$ python3 -q
>>> import numpy as np
>>> import numpy.linalg as la
>>> np.set_printoptions(suppress=True, linewidth=200)
>>> def tidy(a):
...     return np.round(a, 2) + 0
... 
>>> data = np.load("test2.npy")
>>> data
array([[ 0,  0, 18, 12,  2,  0,  3, 12],
       [21,  0,  0,  0,  1,  6,  0,  8],
       [ 0,  0, 11,  9,  5,  0,  3,  6],
       [24,  0,  0,  0,  5,  9,  0,  6],
       [ 4,  3,  0,  0, 19,  7,  0,  0],
       [12,  5,  0,  0, 29, 17,  0,  0],
       [ 1,  0, 16, 10,  0,  0,  3, 13],
       [11,  1,  0,  0, 22, 13,  0,  2],
       [ 6,  0,  5,  2,  7,  3,  0,  5],
       [ 3,  0, 10,  0, 14,  7,  0,  9],
       [18,  0,  0,  0,  0,  4,  2,  7],
       [13,  0,  0,  0,  5,  4,  1,  3],
       [ 0,  0, 17,  5,  7,  3,  0, 14],
       [ 0,  1, 16,  9,  8,  0,  0,  9],
       [ 5,  1,  3,  0, 17,  8,  0,  3],
       [ 4,  0, 12,  5,  4,  2,  0, 11],
       [ 7,  0,  7,  9,  0,  0,  7,  7],
       [24,  0,  7,  0,  0,  5,  1, 18],
       [12,  0,  9,  0,  3,  5,  0, 13],
       [17,  0, 10,  0,  0,  5,  0, 17],
       [ 3,  0,  0,  1, 12,  3,  0,  0],
       [ 0,  0, 15,  6,  9,  2,  0, 10],
       [14,  0,  0,  0, 12,  8,  0,  1],
       [10,  0, 13,  1,  3,  5,  0, 16],
       [ 3,  0,  3,  3,  9,  2,  1,  1],
       [15,  0,  0,  0, 13, 10,  0,  5],
       [24,  0,  0,  0, 11, 11,  0,  0],
       [16,  0,  4,  0,  0,  4,  1, 10],
       [10,  0,  0,  0, 10,  4,  1,  0],
       [17,  0, 10,  0,  0,  5,  0, 17]])
>>> idx = data[:, 1] > np.median(data[:, 1])
>>> r0 = data[idx].mean(axis=0) - data[~idx].mean(axis=0)
>>> idx.astype(int)
array([0, 0, 0, 0, 1, 1, 0, 1, 0, 0, 0, 0, 0, 1, 1, 0, 0, 0, 0, 0, 0, 0, 0, 0, 0, 0, 0, 0, 0, 0])
>>> tidy(r0)
array([-4.08,  2.2 , -2.88, -0.72, 13.72,  4.72, -0.92, -5.56])
>>> W0 = np.loadtxt("data.csv", delimiter=",")
>>> W0
array([[4., 0., 3., 3., 0.],
       [0., 4., 0., 0., 3.],
       [3., 0., 4., 3., 0.],
       [3., 0., 3., 4., 0.],
       [0., 3., 0., 0., 4.]])
>>> O = W0.astype(float).copy()
>>> for j in range(5):
...     O[:, j] -= O[:, :j] @ (O[:, :j].T @ O[:, j])
...     O[:, j] /= la.norm(O[:, j])
... 
>>> tidy(O)
array([[ 0.69,  0.  , -0.63, -0.37,  0.  ],
       [ 0.  ,  0.8 ,  0.  ,  0.  , -0.6 ],
       [ 0.51,  0.  ,  0.78, -0.37,  0.  ],
       [ 0.51,  0.  ,  0.06,  0.86,  0.  ],
       [ 0.  ,  0.6 ,  0.  ,  0.  ,  0.8 ]])
>>> tidy(O.T @ W0)
array([[5.83, 0.  , 5.66, 5.66, 0.  ],
       [0.  , 5.  , 0.  , 0.  , 4.8 ],
       [0.  , 0.  , 1.4 , 0.69, 0.  ],
       [0.  , 0.  , 0.  , 1.22, 0.  ],
       [0.  , 0.  , 0.  , 0.  , 1.4 ]])
>>> C2 = W0.T @ W0
>>> tidy(la.svd(W0, compute_uv=False) ** 2)
array([100.,  49.,   1.,   1.,   1.])
>>> (W0 @ W0.T).shape
(5, 5)
>>> np.allclose(C2, C2.T)
True
>>> C2
array([[34.,  0., 33., 33.,  0.],
       [ 0., 25.,  0.,  0., 24.],
       [33.,  0., 34., 33.,  0.],
       [33.,  0., 33., 34.,  0.],
       [ 0., 24.,  0.,  0., 25.]])
>>> other = W0[0, 0] * W0[1:] - np.outer(W0[1:, 0], W0[0])
>>> other
array([[ 0., 16.,  0.,  0., 12.],
       [ 0.,  0.,  7.,  3.,  0.],
       [ 0.,  0.,  3.,  7.,  0.],
       [ 0., 12.,  0.,  0., 16.]])
>>> la.matrix_rank(other), la.matrix_rank(W0)
(np.int64(4), np.int64(5))
>>> np.flatnonzero(~other.round(6).any(axis=1))
array([], dtype=int64)
>>> W0[:, 0] / W0[0, 0]
array([1.  , 0.  , 0.75, 0.75, 0.  ])
>>> arr = np.load("dump.npy")
>>> tidy(arr)
array([[-1.18,  1.56, -0.42],
       [-0.39, -0.78, -1.8 ],
       [-1.57, -0.97,  0.77]])
>>> P = np.triu(np.array([[3, 2, 1], [3, 1, 0], [2, 0, 0]]), 1) + np.eye(3)
>>> other = P @ arr @ la.inv(P)
>>> la.matrix_rank(other)
np.int64(3)
>>> tidy(np.poly(other))
array([ 1.  ,  1.19, -2.39, -8.  ])
>>> tidy(other)
array([[-3.53,  6.08,  0.28],
       [-0.39,  0.  , -1.41],
       [-1.57,  2.16,  2.34]])
>>> Uu, sv, VT = la.svd(arr, full_matrices=False)
>>> print(tidy(sv))
[2. 2. 2.]
>>> print(tidy(VT @ VT.T))
[[1. 0. 0.]
 [0. 1. 0.]
 [0. 0. 1.]]
>>> tidy(np.sqrt((sv ** 2).sum())), tidy(la.norm(arr))
(np.float64(3.46), np.float64(3.46))
>>> tidy(np.cumsum(sv ** 2) / np.sum(sv ** 2))
array([0.33, 0.67, 1.  ])
>>> Uu.shape, sv.shape, VT.shape
((3, 3), (3,), (3, 3))
>>> np.allclose(Uu * sv @ VT, arr)
True
>>> tidy(Uu.T @ Uu)
array([[1., 0., 0.],
       [0., 1., 0.],
       [0., 0., 1.]])
>>> vec = np.array([2, 0, -2])
>>> rhs = arr @ vec
>>> tidy(rhs)
array([-1.51,  2.81, -4.67])
>>> tidy(la.solve(arr, rhs))
array([ 2.,  0., -2.])
>>> tidy(la.solve(arr.T, arr[1]))
array([0., 1., 0.])
>>> tidy(la.solve(arr, arr[:, 0]))
array([1., 0., 0.])
>>> t = np.radians(180)
>>> R = np.eye(3)
>>> R[0, 0] = R[1, 1] = np.cos(t)
>>> R[0, 1], R[1, 0] = -np.sin(t), np.sin(t)
>>> tidy(R)
array([[-1.,  0.,  0.],
       [ 0., -1.,  0.],
       [ 0.,  0.,  1.]])
>>> other = arr @ R.T
>>> tidy(la.det(R)), np.trace(R)
(np.float64(1.0), np.float64(-1.0))
>>> tidy(np.abs(other - arr).max(axis=0))
array([3.14, 3.12, 0.  ])
>>> np.allclose(la.norm(arr, axis=1), la.norm(other, axis=1))
True
>>> np.allclose(arr @ arr.T, other @ other.T)
True
>>> tidy(other)
array([[ 1.18, -1.56, -0.42],
       [ 0.39,  0.78, -1.8 ],
       [ 1.57,  0.97,  0.77]])
>>> mat = np.load("layer14.npy")
>>> tidy(mat)
array([[-0.02,  0.  ,  1.  ,  0.  ,  0.  ],
       [ 0.  ,  1.  ,  0.  ,  0.  ,  0.  ],
       [-1.  ,  0.  , -0.02,  0.  ,  0.  ],
       [ 0.  ,  0.  ,  0.  ,  1.  ,  0.  ],
       [ 0.  ,  0.  ,  0.  ,  0.  ,  1.  ]])
>>> tidy(la.norm(mat[3], 1)), tidy(la.norm(mat[3], np.inf))
(np.float64(1.0), np.float64(1.0))
>>> tidy(la.norm(mat, 2))
np.float64(1.0)
>>> tidy(la.norm(mat, axis=1))
array([1., 1., 1., 1., 1.])
>>> tidy(la.norm(mat) ** 2 / la.norm(mat, 2) ** 2)
np.float64(5.0)
>>> print(tidy(la.norm(mat, 1)), tidy(la.norm(mat, np.inf)))
1.02 1.02
>>> K = 4 * np.eye(4) + np.eye(4, k=1)
>>> K
array([[4., 1., 0., 0.],
       [0., 4., 1., 0.],
       [0., 0., 4., 1.],
       [0., 0., 0., 4.]])
>>> r0, v = K[0], K[2]
>>> r0 @ r0
np.float64(17.0)
>>> print(r0 @ v)
0.0
>>> pr = (r0 @ v) / (r0 @ r0) * r0
>>> tidy(la.norm(r0 + v) ** 2 + la.norm(r0 - v) ** 2)
np.float64(68.0)
>>> pr
array([0., 0., 0., 0.])
>>> la.matrix_rank(np.outer(r0, v))
np.int64(1)
>>> other = K / la.norm(K, axis=1, keepdims=True)
>>> C2 = other @ other.T
>>> np.degrees(np.arccos(np.clip(C2[2, 0], -1, 1)))
np.float64(90.0)
>>> (C2 - 2 * np.eye(4)).round(6).argmax(axis=1)
array([1, 0, 3, 2])
>>> ev, V = la.eig(K)
>>> tidy(np.sort(la.eigvals(K @ K)))
array([16., 16., 16., 16.])
>>> print(K @ V[:, 0] - ev[0] * V[:, 0])
[0. 0. 0. 0.]
>>> np.prod(ev)
np.float64(256.0)
>>> A = np.load("m.npy")
>>> A
array([[-1.  ,  0.2 , -1.  ,  0.6 , -1.4 ,  0.6 ],
       [-0.1 ,  0.9 ,  1.3 ,  1.6 , -0.9 ,  2.72],
       [ 0.  ,  0.  ,  1.1 ,  1.5 ,  0.7 ,  0.01],
       [-1.2 ,  1.7 ,  0.4 , -1.2 ,  1.5 ,  5.09],
       [ 1.9 ,  2.3 ,  1.1 , -0.7 , -0.2 ,  6.89],
       [ 0.9 , -0.4 , -0.9 , -0.7 , -0.3 , -1.17],
       [ 0.4 , -0.7 , -1.8 , -0.5 , -0.4 , -2.09],
       [-0.4 ,  0.4 ,  0.9 ,  0.7 , -1.4 ,  1.17],
       [ 1.8 ,  2.5 ,  0.  ,  1.1 , -0.6 ,  7.52],
       [-2.8 ,  3.4 , -0.6 , -1.6 ,  0.2 , 10.18],
       [-0.2 , -0.1 , -0.7 , -1.5 ,  0.7 , -0.28],
       [ 0.8 , -0.7 , -0.6 ,  1.5 , -0.4 , -2.11],
       [ 0.8 , -0.2 ,  0.  , -0.6 , -1.3 , -0.59],
       [ 1.1 ,  0.  , -1.4 , -1.  , -1.6 ,  0.  ],
       [ 1.4 , -0.3 , -0.7 , -1.9 ,  1.3 , -0.89],
       [-1.3 , -0.7 , -0.9 ,  0.1 ,  1.6 , -2.12],
       [-0.1 , -1.  ,  0.5 ,  0.8 , -0.8 , -3.01],
       [ 0.3 , -0.3 ,  0.  , -1.4 ,  0.  , -0.91],
       [ 0.1 ,  1.  , -1.7 ,  0.4 ,  1.1 ,  3.03],
       [ 0.3 , -1.1 , -1.1 ,  0.8 ,  1.2 , -3.31]])
>>> cen = (A - A.mean(axis=0)) / A.std(axis=0)
>>> np.argwhere(np.abs(cen) > 2)
array([[9, 0],
       [9, 1],
       [9, 5]])
>>> b = la.lstsq(np.delete(cen, 3, axis=1), cen[:, 3])[0]
>>> tidy(1 - np.var(cen[:, 3] - np.delete(cen, 3, axis=1) @ b))
np.float64(0.2)
>>> np.abs(b).argmax()
np.int64(1)
>>> print(tidy(b))
[ -0.11 -36.     0.38  -0.2   35.71]
>>> feats = np.load("mat.npy")
>>> feats
array([[  9,   8,  -5,  -3,  -3,   2,   7,   0,  -3],
       [  2,   3,   8,   6,  -8,   3,   9,   4,  -3],
       [  7,   5, -13,  -9,   5,  -1,  -2,  -4,   0]])
>>> Uu, sv, VT = la.svd(feats)
>>> V = VT[:(sv > 1e-8).sum()]
>>> rng = np.random.default_rng(2013)
>>> vec = feats[0] + -1 * feats[2] + rng.integers(2) * np.eye(9)[2]
>>> vec
array([ 2.,  3.,  8.,  6., -8.,  3.,  9.,  4., -3.])
>>> la.matrix_rank(np.vstack([feats, vec]))
np.int64(2)
>>> tidy(la.norm(vec - V.T @ V @ vec))
np.float64(0.0)
>>> print(tidy(np.diag(V.T @ V)))
[0.33 0.26 0.46 0.22 0.22 0.04 0.36 0.06 0.05]
>>> Uu, sv, VT = la.svd(feats, full_matrices=False)
>>> (sv > 1e-8).sum()
np.int64(2)
>>> np.allclose(Uu * sv @ VT, feats)
True
>>> tidy(np.abs(VT[0]))
array([0.3 , 0.2 , 0.68, 0.47, 0.31, 0.08, 0.19, 0.22, 0.03])
>>> np.abs(np.diag(la.qr(feats)[1])) > 1e-9
array([ True,  True, False])
>>> la.lstsq(feats[:-1].T, feats[-1])[2]
np.int32(2)
>>> tidy(feats @ la.pinv(feats) @ feats)
array([[  9.,   8.,  -5.,  -3.,  -3.,   2.,   7.,   0.,  -3.],
       [  2.,   3.,   8.,   6.,  -8.,   3.,   9.,   4.,  -3.],
       [  7.,   5., -13.,  -9.,   5.,  -1.,  -2.,  -4.,   0.]])
>>> J = np.load("run1.npy")
>>> tidy(J)
array([[ 0.  ,  0.02, -0.03, -0.03,  0.01, -0.02],
       [ 0.02,  0.2 , -0.24, -0.24,  0.07, -0.2 ],
       [-0.03, -0.24,  0.29,  0.29, -0.08,  0.24],
       [-0.03, -0.24,  0.29,  0.29, -0.08,  0.24],
       [ 0.01,  0.07, -0.08, -0.08,  0.02, -0.07],
       [-0.02, -0.2 ,  0.24,  0.24, -0.07,  0.2 ]])
>>> tidy(np.trace(la.pinv(J) @ J))
np.float64(1.0)
>>> tidy(J @ la.pinv(J) @ J)
array([[ 0.  ,  0.02, -0.03, -0.03,  0.01, -0.02],
       [ 0.02,  0.2 , -0.24, -0.24,  0.07, -0.2 ],
       [-0.03, -0.24,  0.29,  0.29, -0.08,  0.24],
       [-0.03, -0.24,  0.29,  0.29, -0.08,  0.24],
       [ 0.01,  0.07, -0.08, -0.08,  0.02, -0.07],
       [-0.02, -0.2 ,  0.24,  0.24, -0.07,  0.2 ]])
>>> print(la.lstsq(J[:-1].T, J[-1])[2])
1
>>> np.unique(J.round(6), axis=0).shape
(5, 6)
>>> np.abs(np.diag(la.qr(J)[1])) > 1e-9
array([ True, False, False, False, False, False])
>>> np.allclose(J[:-1].T @ la.lstsq(J[:-1].T, J[-1])[0], J[-1])
True
>>> tidy((J + J.T) / 2)
array([[ 0.  ,  0.02, -0.03, -0.03,  0.01, -0.02],
       [ 0.02,  0.2 , -0.24, -0.24,  0.07, -0.2 ],
       [-0.03, -0.24,  0.29,  0.29, -0.08,  0.24],
       [-0.03, -0.24,  0.29,  0.29, -0.08,  0.24],
       [ 0.01,  0.07, -0.08, -0.08,  0.02, -0.07],
       [-0.02, -0.2 ,  0.24,  0.24, -0.07,  0.2 ]])
>>> print(tidy(np.sort(np.abs(la.eigvals(J)))))
[0. 0. 0. 0. 0. 1.]
>>> tidy(np.abs(la.eigvals(J)).max())
np.float64(1.0)
>>> np.allclose(J @ J.T, J.T @ J)
True
>>> idx = rng.permutation(6)
>>> idx
array([5, 0, 2, 3, 1, 4])
>>> other = J[idx][:, idx]
>>> np.allclose(other, J)
False
>>> tidy(np.sort(np.abs(la.eigvals(other))))
array([0., 0., 0., 0., 0., 1.])
